>>> import numpy as np
>>> import numpy.linalg as la
>>> np.set_printoptions(precision=3, suppress=True, linewidth=140)
>>> tidy = lambda a: np.round(a, 3) + 0
>>> E = np.load("w.npy")
>>> E
array([[4., 1., 1.],
       [1., 4., 1.],
       [1., 1., 4.]])
>>> # symmetric
>>> x0 = np.ones(3)
>>> for _ in range(5):
...     x0 = E @ x0
...     x0 /= la.norm(x0)
...     print(round(x0 @ E @ x0, 3))
... 
6.0
6.0
6.0
6.0
6.0
>>> print(tidy(x0))
[0.577 0.577 0.577]
>>> tidy(la.eigvalsh(E)[-1])
np.float64(6.0)
>>> np.kron(np.eye(2, dtype=int), E)
array([[4., 1., 1., 0., 0., 0.],
       [1., 4., 1., 0., 0., 0.],
       [1., 1., 4., 0., 0., 0.],
       [0., 0., 0., 4., 1., 1.],
       [0., 0., 0., 1., 4., 1.],
       [0., 0., 0., 1., 1., 4.]])
>>> tidy(la.eigvals(E).sum().real)
np.float64(12.0)
>>> tidy(la.det(E[::-1]))
np.float64(-54.0)
>>> print(tidy(np.poly(E)))
[  1. -12.  45. -54.]
>>> tidy(la.det(E.T))
np.float64(54.0)
>>> np.einsum("ii->", E)
np.float64(12.0)
>>> feats = np.loadtxt("x.csv", delimiter=",")
>>> feats
array([[ 1.,  3., -3., -6.],
       [ 3.,  5.,  2.,  0.],
       [ 3.,  5.,  2.,  0.],
       [ 1.,  2., -2., -4.],
       [ 0., -1., -1., -2.],
       [ 0.,  1., -1., -2.],
       [ 0.,  0.,  0.,  0.],
       [ 0.,  0.,  0.,  0.],
       [ 0.,  0.,  0.,  0.],
       [ 0.,  0.,  0.,  0.],
       [ 0.,  0.,  0.,  0.],
       [ 2.,  2.,  1., -2.],
       [ 0., -1., -1., -2.],
       [ 2.,  1.,  2.,  0.],
       [ 0.,  0.,  0.,  0.],
       [ 0.,  0.,  0.,  0.],
       [ 2.,  1.,  2.,  0.],
       [ 2.,  2.,  3.,  2.],
       [ 2.,  3.,  2.,  0.],
       [ 3.,  4.,  1., -2.],
       [ 1.,  4., -2., -4.],
       [ 0.,  0.,  0.,  0.],
       [ 0.,  0.,  0.,  0.],
       [ 3.,  6.,  1., -2.]])
>>> # row 2 repeats row 1
>>> Ac = feats - feats.mean(axis=0)
>>> evecs = la.svd(Ac)[2][:3]
>>> A2 = Ac - Ac @ evecs.T @ evecs
>>> tidy(np.cov(Ac @ evecs.T, rowvar=False))
array([[5.77 , 0.   , 0.   ],
       [0.   , 4.818, 0.   ],
       [0.   , 0.   , 0.33 ]])
>>> print(tidy(np.diag(evecs.T @ evecs)))
[0.528 0.98  0.621 0.871]
>>> Uu, sv, vt = la.svd(feats, full_matrices=False)
>>> tidy(vt @ vt.T)
array([[1., 0., 0., 0.],
       [0., 1., 0., 0.],
       [0., 0., 1., 0.],
       [0., 0., 0., 1.]])
>>> tidy(Uu.T @ feats @ vt.T)
array([[15.406,  0.   ,  0.   ,  0.   ],
       [ 0.   , 10.632,  0.   ,  0.   ],
       [ 0.   ,  0.   ,  3.052,  0.   ],
       [ 0.   ,  0.   ,  0.   ,  0.564]])
>>> np.allclose(Uu * sv @ vt, feats)
True
>>> tidy(Uu.T @ Uu)
array([[1., 0., 0., 0.],
       [0., 1., 0., 0.],
       [0., 0., 1., 0.],
       [0., 0., 0., 1.]])
>>> (sv > 1e-8).sum()
np.int64(4)
>>> np.abs(Uu[:, 0]).round(6).argmax()
np.int64(23)
>>> Uu.shape, sv.shape, vt.shape
((24, 4), (4,), (4, 4))
>>> tidy(np.abs(vt[0]))
array([0.461, 0.79 , 0.113, 0.388])
>>> idx = feats[:, 1] > np.median(feats[:, 1])
>>> u = feats[idx].mean(axis=0) - feats[~idx].mean(axis=0)
>>> idx.astype(int)
array([1, 1, 1, 1, 0, 0, 0, 0, 0, 0, 0, 1, 0, 0, 0, 0, 0, 1, 1, 1, 1, 0, 0, 1])
>>> print((((feats - feats.mean(axis=0)) @ u > 0) == idx).mean())
1.0
>>> ((feats - feats.mean(axis=0)) @ u > 0).astype(int)
array([1, 1, 1, 1, 0, 0, 0, 0, 0, 0, 0, 1, 0, 0, 0, 0, 0, 1, 1, 1, 1, 0, 0, 1])
>>> W2 = feats[[18, 5]].astype(float)
>>> for _ in range(7):
...     idx = la.norm(feats[:, None] - W2, axis=-1).argmin(axis=1)
...     W2 = np.array([feats[idx == j].mean(axis=0) for j in range(2)])
... 
>>> idx
array([1, 0, 0, 1, 1, 1, 1, 1, 1, 1, 1, 0, 1, 0, 1, 1, 0, 0, 0, 0, 1, 1, 1, 0])
>>> tidy(W2[1] - W2[0])
array([-2.244, -2.689, -2.444, -0.889])
>>> tidy(W2)
array([[ 2.444,  3.222,  1.778, -0.444],
       [ 0.2  ,  0.533, -0.667, -1.333]])
>>> u, g = W2[0], W2[1]
>>> tidy(u @ g)
np.float64(1.615)
>>> tidy(u @ u)
np.float64(19.716)
>>> pr = (u @ g) / (u @ u) * u
>>> tidy(pr)
array([ 0.2  ,  0.264,  0.146, -0.036])
>>> tidy(g - pr)
array([ 0.   ,  0.269, -0.812, -1.297])
>>> la.matrix_rank(np.outer(u, g))
np.int64(1)
>>> X = np.load("block3.npy")
>>> X
array([[-2.,  0., -3.],
       [ 0., -2.,  0.],
       [-3.,  0., -2.]])
>>> # equal to its transpose
>>> evals, evecs = la.eigh(X)
>>> print(evals.sum(), np.trace(X))
-6.0 -6.0
>>> tidy(la.svd(X, compute_uv=False))
array([5., 2., 1.])
>>> tidy(evals)
array([-5., -2.,  1.])
>>> proj = np.triu(np.array([[0, 1, -5], [0, -2, -2], [-3, 3, 0]]), 1) + np.eye(3)
>>> A2 = proj @ X @ la.inv(proj)
>>> proj @ X - X @ proj
array([[ 15.,   0.,   0.],
       [  6.,   0.,   0.],
       [  0.,   3., -15.]])
>>> la.matrix_rank(A2)
np.int64(3)
>>> [round(float(la.det(X[:i, :i])), 2) + 0 for i in range(1, 4)]
[-2.0, 4.0, 10.0]
>>> np.all(la.eigvalsh(X) > 0)
np.False_
>>> (la.matrix_power((X != 0) + (X.T != 0) + np.eye(3), 3) > 0).astype(int)
array([[1, 0, 1],
       [0, 1, 0],
       [1, 0, 1]])
>>> print((X != 0).astype(int))
[[1 0 1]
 [0 1 0]
 [1 0 1]]
>>> np.flatnonzero(la.matrix_power((X != 0) + (X.T != 0) + np.eye(3), 3)[2])
array([0, 2])
>>> evals, evecs = la.eig(X)
>>> tidy(np.sort(la.eigvals(X @ X)))
array([ 1.,  4., 25.])
>>> tidy(evals)
array([ 1., -5., -2.])
>>> tidy(X @ evecs[:, 0] - evals[0] * evecs[:, 0])
array([0., 0., 0.])
>>> tidy(np.prod(evals))
np.float64(10.0)
>>> F = np.array([[-1.0, -2.0, 1.0, 1.0, -2.0],
...     [-2.0, 2.0, -2.0, -2.0, 4.0],
...     [1.0, -2.0, -1.0, 1.0, -2.0],
...     [1.0, -2.0, 1.0, -1.0, -2.0],
...     [-2.0, 4.0, -2.0, -2.0, 2.0]])
>>> # symmetric
>>> evals, evecs = la.eig(F)
>>> tidy(np.prod(evals))
np.float64(144.0)
>>> tidy(np.sort(la.eigvals(F @ F)))
array([ 4.+0.j,  4.+0.j,  4.+0.j,  4.+0.j, 81.+0.j])
>>> ang = np.radians(120)
>>> R = np.eye(5)
>>> R[4, 4] = R[1, 1] = np.cos(ang)
>>> R[4, 1], R[1, 4] = -np.sin(ang), np.sin(ang)
>>> tidy(R)
array([[ 1.   ,  0.   ,  0.   ,  0.   ,  0.   ],
       [ 0.   , -0.5  ,  0.   ,  0.   ,  0.866],
       [ 0.   ,  0.   ,  1.   ,  0.   ,  0.   ],
       [ 0.   ,  0.   ,  0.   ,  1.   ,  0.   ],
       [ 0.   , -0.866,  0.   ,  0.   , -0.5  ]])
>>> A2 = F @ R.T
>>> tidy(A2)
array([[-1.   , -0.732,  1.   ,  1.   ,  2.732],
       [-2.   ,  2.464, -2.   , -2.   , -3.732],
       [ 1.   , -0.732, -1.   ,  1.   ,  2.732],
       [ 1.   , -0.732,  1.   , -1.   ,  2.732],
       [-2.   , -0.268, -2.   , -2.   , -4.464]])
>>> print(tidy(la.det(R)), np.trace(R))
1.0 2.0
>>> print(np.allclose(F @ F.T, A2 @ A2.T))
True
>>> x0 = np.array([-1, 2, -1, -2, 1])
>>> target = A2 @ x0
>>> print(tidy(target))
[-0.732  9.196 -0.732  1.268  3.   ]
>>> tidy(la.solve(A2, A2[:, 2]))
array([0., 0., 1., 0., 0.])
>>> evals, evecs = la.eigh(F)
>>> tidy(la.eigvalsh(F + -3 * np.eye(5)))
array([-5., -5., -5., -5.,  6.])
>>> tidy(evecs.T @ F @ evecs)
array([[-2.,  0.,  0.,  0.,  0.],
       [ 0., -2.,  0.,  0.,  0.],
       [ 0.,  0., -2.,  0.,  0.],
       [ 0.,  0.,  0., -2.,  0.],
       [ 0.,  0.,  0.,  0.,  9.]])
>>> tidy(evecs.T @ evecs)
array([[1., 0., 0., 0., 0.],
       [0., 1., 0., 0., 0.],
       [0., 0., 1., 0., 0.],
       [0., 0., 0., 1., 0.],
       [0., 0., 0., 0., 1.]])
>>> tidy(np.abs(evecs[:, -1]))
array([0.302, 0.603, 0.302, 0.302, 0.603])
>>> J = np.loadtxt("case11.csv", delimiter=",")
>>> J
array([[-3.48 , -1.256,  6.44 , -6.133],
       [ 0.097, -3.757,  0.575, -5.04 ],
       [ 2.55 ,  0.419, -0.981,  1.604],
       [ 0.142,  0.095, -0.677,  0.897],
       [-0.741,  1.508,  0.334,  7.291],
       [-2.495,  1.125,  0.122,  6.092],
       [-3.063,  2.453,  2.908, -2.114],
       [-3.419,  3.566, -9.342,  1.366],
       [ 0.534, -0.745, -7.026, -1.937],
       [-1.224, -1.416, -0.349, -1.398],
       [-0.197,  1.657, -3.162,  6.618],
       [-4.644,  1.694,  4.39 , -0.77 ],
       [ 2.102,  1.599, -2.303,  2.597],
       [ 8.135, -0.953, -1.091, -7.372],
       [ 4.43 , -6.647,  6.182, -4.292],
       [-0.323,  1.488, -0.874, -0.937],
       [-1.085, -4.008,  9.513, -8.688],
       [-0.848, -0.891,  1.502, -0.825],
       [-0.925,  4.969, -4.597,  3.021],
       [-2.521,  4.19 , -5.091,  4.614],
       [ 5.129,  0.377, -2.232,  0.054],
       [ 0.388, -0.401,  2.009, -1.741],
       [ 2.126,  5.365, -5.292,  7.411],
       [-1.184,  4.517, -4.165,  5.085],
       [-4.907, -0.797,  5.05 , -4.159],
       [ 3.188, -0.866,  4.914, -4.245],
       [ 2.714,  3.667, -9.794,  3.14 ],
       [ 3.955, -0.2  , -4.345,  1.472]])
>>> A2 = J / la.norm(J, axis=1, keepdims=True)
>>> C2 = A2 @ A2.T
>>> (C2 - 2 * np.eye(28)).round(6).argmax(axis=1)
array([24,  9, 12, 10,  5,  4, 11, 19,  7,  1,  3,  6, 22, 20, 25,  7, 21,  0, 23, 23, 27, 16, 12, 19,  0, 21, 12, 20])
>>> print(tidy(la.norm(A2, axis=1)))
[1. 1. 1. 1. 1. 1. 1. 1. 1. 1. 1. 1. 1. 1. 1. 1. 1. 1. 1. 1. 1. 1. 1. 1. 1. 1. 1. 1.]
>>> print(np.argwhere(np.triu(np.abs(C2) > 0.95, 1)))
[[ 0  3]
 [ 0 12]
 [ 0 24]
 [ 3 10]
 [ 3 16]
 [ 4  5]
 [11 27]
 [12 17]
 [14 18]
 [14 19]
 [16 21]
 [17 26]
 [18 19]
 [18 23]
 [19 23]
 [21 25]
 [24 27]]
>>> tidy(np.degrees(np.arccos(np.clip(C2[0, 15], -1, 1))))
np.float64(91.874)
>>> m1 = np.load("arr.npy")
>>> m1
array([[ 2, -1,  1],
       [ 1,  2, -1],
       [-1,  1,  2]])
>>> T = np.stack([m1, 3 * m1, m1[::-1]])
>>> T.shape
(3, 3, 3)
>>> tidy(la.det(T))
array([ 14., 378., -14.])
>>> C2 = np.cov(feats, rowvar=False)
>>> tidy(np.polyfit(feats[:, 2], feats[:, 1], 1))
array([0.371, 1.449])
>>> np.argwhere(np.triu(np.abs(np.corrcoef(feats.T)) > 0.8, 1))
array([[0, 1]])
>>> np.median(feats, axis=0)
array([0.5, 1. , 0. , 0. ])
>>> tidy(np.corrcoef(feats[:, 2], feats[:, 1])[0, 1])
np.float64(0.269)
>>> tidy(np.corrcoef(feats.T))
array([[ 1.   ,  0.862,  0.607, -0.021],
       [ 0.862,  1.   ,  0.269, -0.277],
       [ 0.607,  0.269,  1.   ,  0.763],
       [-0.021, -0.277,  0.763,  1.   ]])
>>> C2.shape
(4, 4)
>>> tidy(la.eigvalsh(C2)[::-1])
array([5.77 , 4.818, 0.33 , 0.014])
>>> proj = np.triu(np.array([[3, 1, 1], [0, 1, 1], [0, 1, 1]]), 1) + np.eye(3)
>>> A2 = proj @ m1 @ la.inv(proj)
>>> la.matrix_rank(A2)
np.int64(3)
>>> tidy(la.det(A2))
np.float64(14.0)
>>> np.trace(A2), np.trace(m1)
(np.float64(6.0), np.int64(6))
>>> proj @ m1 - m1 @ proj
array([[ 0.,  1.,  0.],
       [-1.,  0., -1.],
       [ 0.,  1.,  0.]])
>>> data = np.load("test1.npy")
>>> data
array([[ 3.598,  0.48 ,  1.698, -0.208],
       [ 4.355,  1.079,  1.727, -0.111],
       [ 4.108,  1.277,  2.099,  0.243],
       [ 4.182,  0.842,  2.668, -0.319],
       [ 4.41 ,  1.362,  2.296,  0.31 ],
       [ 3.816,  1.475,  2.36 ,  0.349],
       [ 4.311,  1.007,  1.792,  0.198],
       [ 4.097,  1.237,  1.798,  0.247],
       [ 3.791,  0.991,  1.868, -0.214],
       [ 3.689,  1.029,  1.238, -0.264],
       [ 4.774,  1.363,  2.419, -0.102],
       [ 1.686,  1.853,  0.738,  1.771],
       [ 1.606,  1.829,  1.007,  2.175],
       [ 1.617,  1.778,  1.325,  2.078],
       [ 2.675,  2.218,  1.26 ,  2.13 ],
       [ 2.576,  2.635,  1.577,  1.883],
       [ 1.534,  1.702,  0.492,  2.226],
       [ 1.45 ,  1.087,  1.008,  2.388],
       [ 2.74 ,  1.993,  1.273,  1.959],
       [ 1.487,  1.608,  1.655,  2.026],
       [ 1.534,  1.962,  1.207,  1.541],
       [ 1.65 ,  2.126,  0.997,  2.347]])
>>> x0 = np.array([1, 0, 1, 3])
>>> target = data @ x0
>>> tidy(la.lstsq(data, target)[0])
array([1., 0., 1., 3.])
>>> tidy(la.pinv(data) @ data)
array([[1., 0., 0., 0.],
       [0., 1., 0., 0.],
       [0., 0., 1., 0.],
       [0., 0., 0., 1.]])
>>> rng = np.random.default_rng(2359)
>>> target = target + 0.02 * rng.normal(size=22)
>>> tidy(target)
array([ 4.665,  5.741,  6.948,  5.899,  7.64 ,  7.206,  6.701,  6.627,  5.022,  4.163,  6.916,  7.69 ,  9.138,  9.151, 10.32 ,  9.841,
        8.688,  9.601,  9.864,  9.246,  7.34 ,  9.702])
>>> beta, *_ = la.lstsq(data, target)
>>> tidy(data.T @ (target - data @ beta))
array([0., 0., 0., 0.])
>>> tidy(la.norm(target - data @ beta))
np.float64(0.089)
>>> W0 = np.array([[-8, 2, -2, -6],
...     [2, 4, 2, 3],
...     [2, 4, 2, 3],
...     [-6, 3, -1, -4],
...     [4, -4, 0, 2]])
>>> Uu, sv, vt = la.svd(W0)
>>> np.argmax(sv[:-1] / (sv[1:] + 1e-6)) + 1
np.int64(2)
>>> tidy(sv)
array([14.456,  7.939,  0.   ,  0.   ])
>>> A2 = Uu[:, :2] @ np.diag(sv[:2]) @ vt[:2]
>>> tidy(la.norm(W0 - A2) / la.norm(W0))
np.float64(0.0)
